$ ipython --no-banner

In [1]: import numpy as np

In [2]: np.set_printoptions(precision=2, suppress=True, linewidth=160, legacy="1.25")

In [3]: E = np.loadtxt("run7.csv", delimiter=",")

In [4]: print(E)
[[-2.  2.  2.  0.  0.]
 [ 1. -1.  2.  0.  0.]
 [-2.  0. -1.  0.  0.]
 [ 0.  0.  0.  0.  0.]
 [ 0.  0.  0.  0.  1.]]

In [5]: Uu, sig, Vh = np.linalg.svd(E)

In [6]: V = Vh[:(sig > 1e-8).sum()]

In [7]: rng = np.random.default_rng(16429)

In [8]: x0 = E[2] + 2 * E[0] + rng.integers(2) * np.eye(5)[2]

In [9]: print(x0)
[-6.  4.  4.  0.  0.]

In [10]: print(np.allclose(V.T @ V @ x0, x0))
True

In [11]: print(round(np.linalg.norm(E, 2) / np.linalg.norm(E), 2))
0.73

In [12]: data = np.maximum(np.array([[0], [1], [3], [1], [3], [0], [2], [2], [3], [3], [3], [2], [0]]) @ np.array([[-5, -5, 2, -9, 8, -8, 3, 1]]) + np.array([-1, 2, -2, -2, -1, 2, -1, -2]), 0)

In [13]: print(data)
[[ 0  2  0  0  0  2  0  0]
 [ 0  0  0  0  7  0  2  0]
 [ 0  0  4  0 23  0  8  1]
 [ 0  0  0  0  7  0  2  0]
 [ 0  0  4  0 23  0  8  1]
 [ 0  2  0  0  0  2  0  0]
 [ 0  0  2  0 15  0  5  0]
 [ 0  0  2  0 15  0  5  0]
 [ 0  0  4  0 23  0  8  1]
 [ 0  0  4  0 23  0  8  1]
 [ 0  0  4  0 23  0  8  1]
 [ 0  0  2  0 15  0  5  0]
 [ 0  2  0  0  0  2  0  0]]

In [14]: print(E @ E)
[[ 2. -6. -2.  0.  0.]
 [-7.  3. -2.  0.  0.]
 [ 6. -4. -3.  0.  0.]
 [ 0.  0.  0.  0.  0.]
 [ 0.  0.  0.  0.  1.]]

In [15]: E.inv()
AttributeError: 'numpy.ndarray' object has no attribute 'inv'


In [16]: print(np.trace(E))
-3.0

In [17]: print(np.sort(np.abs(np.linalg.eigvals(E))))
[0. 1. 2. 2. 3.]

In [18]: print(round(np.abs(np.linalg.eigvals(E)).max(), 2))
3.0

In [19]: Uu, sig, Vh = np.linalg.svd(data, full_matrices=False)

In [20]: print(np.cumsum(sig ** 2) / np.sum(sig ** 2))
[0.99 1.   1.   1.   1.   1.   1.   1.  ]

In [21]: print(np.allclose(Uu * sig @ Vh, data))
True

In [22]: print(np.round(Uu.T @ data @ Vh.T, 2) + 0)
[[62.56  0.    0.    0.    0.    0.    0.    0.  ]
 [ 0.    4.9   0.    0.    0.    0.    0.    0.  ]
 [ 0.    0.    2.1   0.    0.    0.    0.    0.  ]
 [ 0.    0.    0.    0.64  0.    0.    0.    0.  ]
 [ 0.    0.    0.    0.    0.    0.    0.    0.  ]
 [ 0.    0.    0.    0.    0.    0.    0.    0.  ]
 [ 0.    0.    0.    0.    0.    0.    0.    0.  ]
 [ 0.    0.    0.    0.    0.    0.    0.    0.  ]]
